$ python -q
>>> import numpy as np
>>> import numpy.linalg as la
>>> np.set_printoptions(precision=2, suppress=True, linewidth=160, legacy="1.25")
>>> data = np.load("out15.npy")
>>> print(data)
[[-2.  1.  1.  1.  1.  1.]
 [ 1. -2.  1.  1.  1.  1.]
 [ 1.  1. -2.  1.  1.  1.]
 [ 1.  1.  1. -2.  1.  1.]
 [ 1.  1.  1.  1. -2.  1.]
 [ 1.  1.  1.  1.  1. -2.]]
>>> # equal to its transpose
>>> x0 = np.array([0, 3, 3, 3, 1, 3])
>>> print(np.einsum("ij,j->i", data, x0))
[13.  4.  4.  4. 10.  4.]
>>> print(la.norm(data @ x0) <= la.norm(data, 2) * la.norm(x0) + 1e-9)
True
>>> print((data * x0).sum(axis=1))
[13.  4.  4.  4. 10.  4.]
>>> print((data @ x0).argmax())
0
>>> print(data * x0)
[[-0.  3.  3.  3.  1.  3.]
 [ 0. -6.  3.  3.  1.  3.]
 [ 0.  3. -6.  3.  1.  3.]
 [ 0.  3.  3. -6.  1.  3.]
 [ 0.  3.  3.  3. -2.  3.]
 [ 0.  3.  3.  3.  1. -6.]]
>>> print(data @ np.eye(6)[2])
[ 1.  1. -2.  1.  1.  1.]
>>> print(data @ np.ones(6))
[3. 3. 3. 3. 3. 3.]
>>> Q, _ = la.qr(np.array([[-1.8, -0.9, 0.1, -0.1, 0.4],
...     [0.6, 1.4, 0.3, -0.3, 0.7],
...     [-0.5, 0.5, -1.5, 1.5, 0.9],
...     [2.0, -0.4, -0.5, 0.4, -0.5],
...     [0.2, 0.1, 0.7, 1.7, 0.0]]))
>>> X = Q[:, :4]
>>> print(X)
[[-0.64  0.34  0.03 -0.04]
 [ 0.21 -0.75  0.21  0.15]
 [-0.18 -0.34 -0.84 -0.37]
 [ 0.71  0.45 -0.29 -0.08]
 [ 0.07 -0.04  0.4  -0.91]]
>>> print(np.count_nonzero(X))
20
>>> print(la.svd(X, compute_uv=False))
[1. 1. 1. 1.]
>>> print(X.sum(axis=0))
[ 0.18 -0.36 -0.49 -1.25]
>>> print(la.matrix_rank(X))
4
>>> print(np.unravel_index(np.abs(X).argmax(), X.shape))
(4, 3)
>>> print(round(np.abs(X).max(), 2))
0.91
>>> print(X.mean(axis=0))
[ 0.04 -0.07 -0.1  -0.25]
>>> print(round(float(la.norm(X)), 2))
2.0
>>> print(np.round(X @ X.T, 2) + 0)
[[ 0.53 -0.39 -0.01 -0.31 -0.01]
 [-0.39  0.68 -0.01 -0.26 -0.01]
 [-0.01 -0.01  1.   -0.01  0.  ]
 [-0.31 -0.26 -0.01  0.79 -0.01]
 [-0.01 -0.01  0.   -0.01  1.  ]]
>>> print(la.svd(X, compute_uv=False))
[1. 1. 1. 1.]
>>> print(la.pinv(X))
[[-0.64  0.21 -0.18  0.71  0.07]
 [ 0.34 -0.75 -0.34  0.45 -0.04]
 [ 0.03  0.21 -0.84 -0.29  0.4 ]
 [-0.04  0.15 -0.37 -0.08 -0.91]]
>>> print(round(X[:, 2] @ X[:, 1], 2))
-0.0
>>> out = np.c_[X[:, :3] @ np.array([[2, 1, -3], [1, -3, -1], [-1, -1, 1]]), np.array([0, 3, -2, 3, 0])]
>>> print(out)
[[-0.97 -1.67  1.62  0.  ]
 [-0.54  2.27  0.32  3.  ]
 [ 0.14  1.7   0.04 -2.  ]
 [ 2.16 -0.34 -2.87  3.  ]
 [-0.3  -0.22  0.23  0.  ]]
>>> print(la.norm(la.qr(X)[0].T @ out, axis=0) ** 2 / ((out ** 2).sum(axis=0) + 1e-12))
[1.   1.   1.   0.59]
>>> print(la.matrix_rank(np.c_[X, out]))
5
>>> print(np.round(la.lstsq(X, out[:, 0])[0], 2) + 0)
[ 2.  1. -1.  0.]
>>> print(np.round(la.norm(out - X @ la.lstsq(X, out)[0], axis=0), 2) + 0)
[0.   0.   0.   3.02]
>>> out = np.array([[2, 1, 2], [1, -3, 3]])
>>> cent = np.kron(out, X)
>>> print(cent.shape)
(10, 12)
>>> print(la.matrix_rank(cent))
8
>>> hat = X @ la.solve(X.T @ X, X.T)
>>> print(hat.round(2) + 0)
[[ 0.53 -0.39 -0.01 -0.31 -0.01]
 [-0.39  0.68 -0.01 -0.26 -0.01]
 [-0.01 -0.01  1.   -0.01  0.  ]
 [-0.31 -0.26 -0.01  0.79 -0.01]
 [-0.01 -0.01  0.   -0.01  1.  ]]
>>> print(la.matrix_rank(np.eye(5) - hat))
1
>>> print(np.round(la.eigvalsh(hat), 2) + 0)
[0. 1. 1. 1. 1.]
>>> mat = np.load("w.npy")
>>> print(mat)
[[0.23 0.23 0.15 0.15 0.08 0.15]
 [0.23 0.08 0.15 0.08 0.23 0.23]
 [0.   0.1  0.3  0.1  0.3  0.2 ]
 [0.   0.18 0.27 0.27 0.18 0.09]
 [0.18 0.18 0.09 0.09 0.18 0.27]
 [0.   0.08 0.08 0.25 0.25 0.33]]
>>> f = np.array([0, 2, 0, -2, -3, 3])
>>> out = mat + np.outer(f, np.eye(6)[5])
>>> print(la.matrix_rank(out - mat))
1
>>> print(np.round(la.det(out) / la.det(mat), 2), np.round(1 + la.solve(mat, f)[5], 2))
66.1 66.1
>>> print(la.matrix_rank(la.inv(out) - la.inv(mat), tol=1e-8))
1
>>> out = la.inv(mat)
>>> print(np.round(la.inv(out), 2) + 0)
[[0.23 0.23 0.15 0.15 0.08 0.15]
 [0.23 0.08 0.15 0.08 0.23 0.23]
 [0.   0.1  0.3  0.1  0.3  0.2 ]
 [0.   0.18 0.27 0.27 0.18 0.09]
 [0.18 0.18 0.09 0.09 0.18 0.27]
 [0.   0.08 0.08 0.25 0.25 0.33]]
>>> print(np.round(la.det(mat) * la.det(out), 2))
1.0
>>> print(round(float(la.slogdet(mat)[0]), 2))
-1.0
>>> print(round(la.cond(mat), 2))
49.09
>>> print((np.abs(out) > 1e-9).astype(int))
[[0 1 1 1 1 1]
 [1 1 1 1 1 1]
 [1 1 1 1 1 1]
 [0 1 1 1 1 1]
 [1 1 1 1 1 1]
 [1 1 1 1 1 1]]
>>> print(np.round(la.det(mat) * out, 2) + 0)
[[0. 0. 0. 0. 0. 0.]
 [0. 0. 0. 0. 0. 0.]
 [0. 0. 0. 0. 0. 0.]
 [0. 0. 0. 0. 0. 0.]
 [0. 0. 0. 0. 0. 0.]
 [0. 0. 0. 0. 0. 0.]]
>>> print(np.round(mat @ out, 2) + 0)
[[1. 0. 0. 0. 0. 0.]
 [0. 1. 0. 0. 0. 0.]
 [0. 0. 1. 0. 0. 0.]
 [0. 0. 0. 1. 0. 0.]
 [0. 0. 0. 0. 1. 0.]
 [0. 0. 0. 0. 0. 1.]]
